>>> import numpy as np
>>> np.set_printoptions(suppress=True, linewidth=140)
>>> F = np.loadtxt("data.csv", delimiter=",")
>>> print(F)
[[ 2.19  1.6  -0.91  0.39  3.38  0.18  0.95 -0.07 -2.37 -1.54]
 [-0.79 -1.19  0.2   0.45 -2.98  3.36 -1.06  1.38  4.94  4.93]
 [-2.57 -1.85  0.49 -0.01 -3.71 -0.02 -0.93 -0.05  2.74  1.76]
 [-4.1  -3.13 -0.93 -3.66 -5.92 -4.61 -2.43 -0.67 -0.81 -2.57]
 [-3.8  -2.72 -1.66 -4.43 -6.83 -0.91 -3.61  1.32 -0.13  0.82]
 [ 1.66  1.59 -0.68  0.98  1.82  4.06  0.55  1.49  1.61  3.35]
 [-2.72 -1.72 -1.73 -6.49 -5.06 -3.19 -3.53  1.81 -3.5  -2.83]
 [ 0.    0.67  0.32  1.87  2.44 -3.38  0.9  -1.93 -2.32 -3.53]
 [ 2.04  1.51 -2.6  -3.66  0.07  3.   -1.44  2.58 -1.56  1.19]
 [-4.55 -4.02  3.8   5.69 -2.44 -2.78  0.88 -3.88  5.12  1.23]
 [-0.61 -0.6  -3.02 -7.49 -4.33 -0.89 -3.71  2.33 -3.62 -2.07]
 [-0.7  -0.76 -2.4  -6.15 -5.21  2.02 -3.06  3.35  0.11  2.37]
 [ 3.42  2.07  0.11  3.06  4.02  5.64  2.17  1.71  3.38  4.72]
 [-0.47 -0.19  1.07  2.55  1.03  0.99  0.66 -0.74  1.25  0.85]
 [ 2.7   2.16  1.83  5.6   7.19 -0.37  3.58 -2.7  -0.78 -1.61]
 [-3.39 -2.49  0.87 -1.73 -3.75 -4.   -1.07 -1.   -0.79 -2.15]
 [-0.48 -0.18  1.99  2.36  2.69 -4.46  1.49 -2.63 -2.36 -5.19]
 [-2.76 -2.39 -1.13 -4.55 -5.13 -2.51 -2.92  0.52 -1.71 -2.14]
 [-3.49 -2.44 -1.88 -7.19 -7.7  -3.12 -3.75  1.3  -2.27 -1.75]
 [-3.64 -3.01  1.67  1.85 -4.55  0.12  0.   -0.99  4.71  2.95]
 [ 0.17 -0.13 -1.82 -1.87 -2.9   4.48 -1.77  3.38  3.04  4.93]
 [-4.12 -3.98  1.71  1.21 -5.05 -3.93 -1.27 -1.76  2.2  -0.97]
 [ 1.58  0.72  1.27  6.19  3.44  4.58  2.92  0.38  4.75  5.05]]
>>> C2 = np.cov(F, rowvar=False)
>>> print(round(np.corrcoef(F[:, 9], F[:, 3])[0, 1], 2))
0.28
>>> print(np.round(np.polyfit(F[:, 9], F[:, 3], 1), 2))
[ 0.39 -0.79]
>>> print(np.round(np.linalg.eigvalsh(C2)[::-1], 2))
[45.35 21.57 17.24  0.13  0.09  0.08  0.07  0.04  0.02  0.02]
>>> print(np.argwhere(np.triu(np.abs(np.corrcoef(F.T)) > 0.8, 1)))
[[0 1]
 [0 4]
 [1 4]
 [2 3]
 [2 7]
 [3 6]
 [4 6]
 [5 9]
 [8 9]]
>>> print(np.median(F, axis=0))
[-0.7  -0.76  0.11  0.39 -2.98 -0.37 -1.06  0.38 -0.13  0.82]
>>> D = np.linalg.norm(F[:, None] - F[None], axis=-1)
>>> print(D.mean(axis=1).argmax())
14
>>> Xc = (F - F.mean(axis=0)) / F.std(axis=0)
>>> print(np.round(Xc.std(axis=0), 2))
[1. 1. 1. 1. 1. 1. 1. 1. 1. 1.]
>>> c = np.linalg.lstsq(np.delete(Xc, 4, axis=1), Xc[:, 4])[0]
>>> print(np.round(1 - np.var(Xc[:, 4] - np.delete(Xc, 4, axis=1) @ c), 2))
1.0
